% ipython --no-banner

In [1]: import numpy as np

In [2]: np.set_printoptions(precision=2, suppress=True, linewidth=200)

In [3]: F = np.array([[2, 1, 3, 0], [1, 2, 1, 3], [3, 1, 2, 1], [0, 3, 1, 2]])

In [4]: x = np.array([-2, -2, 0, 2])

In [5]: y = F @ x

In [6]: b, lr = np.zeros(4), 1 / np.linalg.norm(F, 2) ** 2

In [7]: for i in range(20):
   ...:     b -= lr * F.T @ (F @ b - y)
   ...:     if i % 5 == 0: print(i, round(np.linalg.norm(F @ b - y), 2))
   ...: 
0 3.99
5 1.93
10 1.67
15 1.54

In [8]: print(np.round(np.linalg.cond(F), 2))
11.63

In [9]: proj = np.triu(np.array([[1, 6, 4, 9], [1, -9, 4, -1], [3, -8, -1, -2], [4, 9, -1, -9]]), 1) + np.eye(4)

In [10]: out = proj @ F @ np.linalg.inv(proj)

In [11]: print(proj @ F - F @ proj)
[[ 18.  31.  11.  29.]
 [ 12.  -5.  -5.  -3.]
 [  0. -24. -18. -26.]
 [  0.   0. -12.   5.]]

In [12]: print(np.round(np.linalg.det(out), 2))
20.0

In [13]: print(np.trace(out), np.trace(F))
8.0 8

In [14]: w, evecs = np.linalg.eigh(F)

In [15]: x = np.array([0, 1, 3, 2])

In [16]: print(np.linalg.eigvalsh(F[1:, 1:]))
[-1.    1.44  5.56]

In [17]: print(evecs * np.maximum(w, 0) @ evecs.T)
[[2.54 0.76 2.48 0.32]
 [0.76 2.51 1.16 2.48]
 [2.48 1.16 2.51 0.76]
 [0.32 2.48 0.76 2.54]]

In [18]: print((np.sign(evecs[:, -1].round(6)) == np.sign(evecs[0, -1].round(6))).astype(int))
[1 1 1 1]

In [19]: print(np.round(x @ F @ x / (x @ x), 2), np.round(w[0], 2), np.round(w[-1], 2))
4.14 -1.53 6.53

In [20]: print(evecs * np.abs(w) @ evecs.T)
[[3.07 0.51 1.97 0.65]
 [0.51 3.02 1.32 1.97]
 [1.97 1.32 3.02 0.51]
 [0.65 1.97 0.51 3.07]]

In [21]: W0 = np.minimum.outer(np.arange(1, 6), np.arange(1, 6)) * 3

In [22]: print(W0)
[[ 3  3  3  3  3]
 [ 3  6  6  6  6]
 [ 3  6  9  9  9]
 [ 3  6  9 12 12]
 [ 3  6  9 12 15]]

In [23]: x = np.ones(5)

In [24]: for _ in range(3):
    ...:     x = W0 @ x
    ...:     x /= np.linalg.norm(x)
    ...:     print(round(x @ W0 @ x, 2))
    ...: 
36.98
37.03
37.03

In [25]: print(np.round(np.linalg.eigvalsh(W0)[-1], 2))
37.03

In [26]: print(np.sort(np.abs(np.linalg.eigvals(W0))))
[ 0.81  1.06  1.75  4.35 37.03]

In [27]: print(np.allclose(W0, W0.T))
True

In [28]: np.linalg.determinant(W0)
---------------------------------------------------------------------------
AttributeError                            Traceback (most recent call last)
Cell In[28], line 1
----> 1 np.linalg.determinant(W0)

AttributeError: module 'numpy.linalg' has no attribute 'determinant'

In [29]: print(round(np.abs(np.linalg.eigvals(W0)).max(), 2))
37.03

In [30]: q = W0.astype(float).copy()

In [31]: for j in range(5):
    ...:     q[:, j] -= q[:, :j] @ (q[:, :j].T @ q[:, j])
    ...:     q[:, j] /= np.linalg.norm(q[:, j])
    ...: 

In [32]: print(q.round(2) + 0)
[[ 0.45 -0.89  0.    0.    0.  ]
 [ 0.45  0.22 -0.87  0.    0.  ]
 [ 0.45  0.22  0.29 -0.82  0.  ]
 [ 0.45  0.22  0.29  0.41 -0.71]
 [ 0.45  0.22  0.29  0.41  0.71]]

In [33]: rng = np.random.default_rng(94)

In [34]: labels = rng.permutation(5)

In [35]: print(labels)
[0 4 2 3 1]

In [36]: out = W0[labels][:, labels]

In [37]: print(out)
[[ 3  3  3  3  3]
 [ 3 15  9 12  6]
 [ 3  9  9  9  6]
 [ 3 12  9 12  6]
 [ 3  6  6  6  6]]

In [38]: print(np.diag(out))
[ 3 15  9 12  6]

In [39]: print(np.allclose(out, W0))
False

In [40]: print(np.sort(np.abs(np.linalg.eigvals(out))))
[ 0.81  1.06  1.75  4.35 37.03]

In [41]: print(np.trace(out))
45

In [42]: x = np.array([1, 2, 2, 1])

In [43]: y = F @ x

In [44]: print(y)
[10 10 10 10]

In [45]: print(np.linalg.solve(F, -1 * y))
[-1. -2. -2. -1.]

In [46]: print(np.linalg.solve(F, y))
[1. 2. 2. 1.]

In [47]: print(np.linalg.solve(F, F[:, 3]))
[0. 0. 0. 1.]

In [48]: print(np.round(np.linalg.solve(F.T, F[0]), 2) + 0)
[1. 0. 0. 0.]

In [49]: mat = np.load("data.npy")

In [50]: print(mat)
[[0 3 2]
 [0 0 2]
 [0 0 0]]

In [51]: print(round(np.linalg.det(mat[::-1]), 2))
0.0

In [52]: print(np.linalg.eigvals(mat))
[0. 0. 0.]

In [53]: print(round(np.linalg.eigvals(mat).sum().real, 2))
0.0

In [54]: print(round(np.linalg.det(2 * mat), 2), round(float(np.linalg.det(mat)), 2))
0.0 0.0

In [55]: print(np.einsum("ij,ji->", mat, mat))
0

In [56]: print(np.kron(np.eye(2, dtype=int), mat))
[[0 3 2 0 0 0]
 [0 0 2 0 0 0]
 [0 0 0 0 0 0]
 [0 0 0 0 3 2]
 [0 0 0 0 0 2]
 [0 0 0 0 0 0]]

In [57]: print(np.einsum("ii->", mat))
0

In [58]: r = np.linalg.matrix_rank(mat)

In [59]: print(r)
2

In [60]: null = np.linalg.svd(mat)[2][r:].T

In [61]: print([int(np.linalg.matrix_rank(mat[:, :j + 1])) for j in range(3)])
[0, 1, 2]

In [62]: print(null @ null.T)
[[1. 0. 0.]
 [0. 0. 0.]
 [0. 0. 0.]]

In [63]: print([int(np.linalg.matrix_rank(np.delete(mat, i, axis=0))) for i in range(3)])
[1, 1, 2]

In [64]: print(mat @ null)
[[0.]
 [0.]
 [0.]]

In [65]: feats = np.load("sample13.npy")

In [66]: print(feats)
[[1.   0.9  0.81 0.73 0.66]
 [0.9  1.   0.9  0.81 0.73]
 [0.81 0.9  1.   0.9  0.81]
 [0.73 0.81 0.9  1.   0.9 ]
 [0.66 0.73 0.81 0.9  1.  ]]

In [67]: w, evecs = np.linalg.eigh(feats)

In [68]: print(np.round(evecs.T @ feats @ evecs, 2) + 0)
[[0.06 0.   0.   0.   0.  ]
 [0.   0.08 0.   0.   0.  ]
 [0.   0.   0.15 0.   0.  ]
 [0.   0.   0.   0.45 0.  ]
 [0.   0.   0.   0.   4.26]]

In [69]: print((w > 1e-8).sum(), (w < -1e-8).sum())
5 0

In [70]: print(np.round(evecs.T @ evecs, 2) + 0)
[[1. 0. 0. 0. 0.]
 [0. 1. 0. 0. 0.]
 [0. 0. 1. 0. 0.]
 [0. 0. 0. 1. 0.]
 [0. 0. 0. 0. 1.]]

In [71]: print(np.linalg.svd(feats, compute_uv=False))
[4.26 0.45 0.15 0.08 0.06]

In [72]: print(np.linalg.eigvalsh(feats + 3 * np.eye(5)))
[3.06 3.08 3.15 3.45 7.26]

In [73]: print(np.unique(w.round(6) + 0, return_counts=True)[1])
[1 1 1 1 1]

In [74]: print(np.abs(evecs[:, -1]).round(6).argmax())
2

In [75]: q, R = np.linalg.qr(feats)

In [76]: print(q @ R)
[[1.   0.9  0.81 0.73 0.66]
 [0.9  1.   0.9  0.81 0.73]
 [0.81 0.9  1.   0.9  0.81]
 [0.73 0.81 0.9  1.   0.9 ]
 [0.66 0.73 0.81 0.9  1.  ]]

In [77]: print(q.shape, R.shape)
(5, 5) (5, 5)

In [78]: print(np.trace(q @ q.T))
5.0

In [79]: print(np.round(q.T @ q, 2) + 0)
[[1. 0. 0. 0. 0.]
 [0. 1. 0. 0. 0.]
 [0. 0. 1. 0. 0.]
 [0. 0. 0. 1. 0.]
 [0. 0. 0. 0. 1.]]

In [80]: K = np.load("block3.npy")

In [81]: print(K)
[[ 2.08 -1.43 -1.82]
 [ 1.92 -1.32 -1.68]
 [-0.96  0.66  0.84]
 [-0.96  0.66  0.84]]

In [82]: r = np.linalg.matrix_rank(K)

In [83]: print(r)
1

In [84]: null = np.linalg.svd(K)[2][r:].T

In [85]: print(np.round(K @ null, 2) + 0)
[[0. 0.]
 [0. 0.]
 [0. 0.]
 [0. 0.]]

In [86]: print(null @ null.T)
[[ 0.55  0.31  0.39]
 [ 0.31  0.79 -0.27]
 [ 0.39 -0.27  0.66]]

In [87]: print([int(np.linalg.matrix_rank(K[:i])) for i in range(1, len(K) + 1)])
[1, 1, 1, 1]

In [88]: gram = K.T @ K

In [89]: print(np.diag(gram))
[9.86 4.66 7.55]

In [90]: print((K @ K.T).shape)
(4, 4)

In [91]: print(np.linalg.matrix_rank(gram))
1

In [92]: print(np.round(np.linalg.svd(K, compute_uv=False) ** 2, 2) + 0)
[22.06  0.    0.  ]

In [93]: M = np.load("test8.npy")

In [94]: print(M)
[[ 0 -1 -1]
 [ 0  0 -1]
 [ 0  0  0]]

In [95]: print(np.round(np.linalg.det(2 * M), 2), round(float(np.linalg.det(M)), 2))
0.0 0.0

In [96]: print(round(float(np.linalg.det(M[::-1])), 2))
0.0

In [97]: print(np.poly(M))
[1. 0. 0. 0.]

In [98]: print(np.kron(np.eye(2, dtype=int), M))
[[ 0 -1 -1  0  0  0]
 [ 0  0 -1  0  0  0]
 [ 0  0  0  0  0  0]
 [ 0  0  0  0 -1 -1]
 [ 0  0  0  0  0 -1]
 [ 0  0  0  0  0  0]]

In [99]: print(round(np.linalg.eigvals(M).sum().real, 2))
0.0

In [100]: proj = np.triu(np.array([[2, -2, 2], [-1, -2, 4], [3, -5, -1]]), 1) + np.eye(3)

In [101]: out = proj @ M @ np.linalg.inv(proj)

In [102]: print(np.trace(out), np.trace(M))
0.0 0

In [103]: print(proj @ M - M @ proj)
[[0. 0. 6.]
 [0. 0. 0.]
 [0. 0. 0.]]

In [104]: print(np.linalg.matrix_rank(out))
2

In [105]: m1 = np.load("m.npy")

In [106]: print(m1)
[[ 0.41  0.12 -0.59 -0.59  0.35]
 [ 0.12  0.98  0.12  0.12 -0.07]
 [-0.59  0.12  0.41 -0.59  0.35]
 [-0.59  0.12 -0.59  0.41  0.35]
 [ 0.35 -0.07  0.35  0.35  0.79]]

In [107]: w, evecs = np.linalg.eigh(m1)

In [108]: print(evecs @ np.diag(w) @ evecs.T)
[[ 0.41  0.12 -0.59 -0.59  0.35]
 [ 0.12  0.98  0.12  0.12 -0.07]
 [-0.59  0.12  0.41 -0.59  0.35]
 [-0.59  0.12 -0.59  0.41  0.35]
 [ 0.35 -0.07  0.35  0.35  0.79]]

In [109]: print(np.unique(w.round(6) + 0, return_counts=True)[1])
[1 4]

In [110]: print((w > 1e-8).sum(), (w < -1e-8).sum())
4 1

In [111]: print(w)
[-1.  1.  1.  1.  1.]

In [112]: print(round(float(np.trace(m1)), 2))
3.0

In [113]: np.linalg.determinant(m1)
---------------------------------------------------------------------------
AttributeError                            Traceback (most recent call last)
Cell In[113], line 1
----> 1 np.linalg.determinant(m1)

AttributeError: module 'numpy.linalg' has no attribute 'determinant'

In [114]: print(round(float(np.linalg.det(m1)), 2))
-1.0

In [115]: f, g = m1[1], m1[4]

In [116]: print(round(float(f @ f), 2))
1.0

In [117]: pr = (f @ g) / (f @ f) * f

In [118]: print(np.round(np.outer(f, g), 2) + 0)
[[ 0.04 -0.01  0.04  0.04  0.09]
 [ 0.34 -0.07  0.34  0.34  0.77]
 [ 0.04 -0.01  0.04  0.04  0.09]
 [ 0.04 -0.01  0.04  0.04  0.09]
 [-0.02  0.   -0.02 -0.02 -0.06]]

In [119]: print(np.round((g - pr) @ f, 2))
0.0

In [120]: print(round(np.linalg.norm(f + g) ** 2 + np.linalg.norm(f - g) ** 2, 2))
4.0

In [121]: print(g - pr)
[ 0.35 -0.07  0.35  0.35  0.79]

In [122]: print(np.linalg.matrix_rank(np.outer(f, g)))
1

In [123]: try:
     ...:     np.linalg.cholesky(m1)
     ...: except np.linalg.LinAlgError as e:
     ...:     print("failed:", e)
     ...: 
failed: Matrix is not positive definite

In [124]: print(np.round(np.linalg.eigvalsh(m1).min(), 2))
-1.0

In [125]: print([round(float(np.linalg.det(m1[:i, :i])), 2) + 0 for i in range(1, 6)])
[0.41, 0.39, -0.2, -0.79, -1.0]
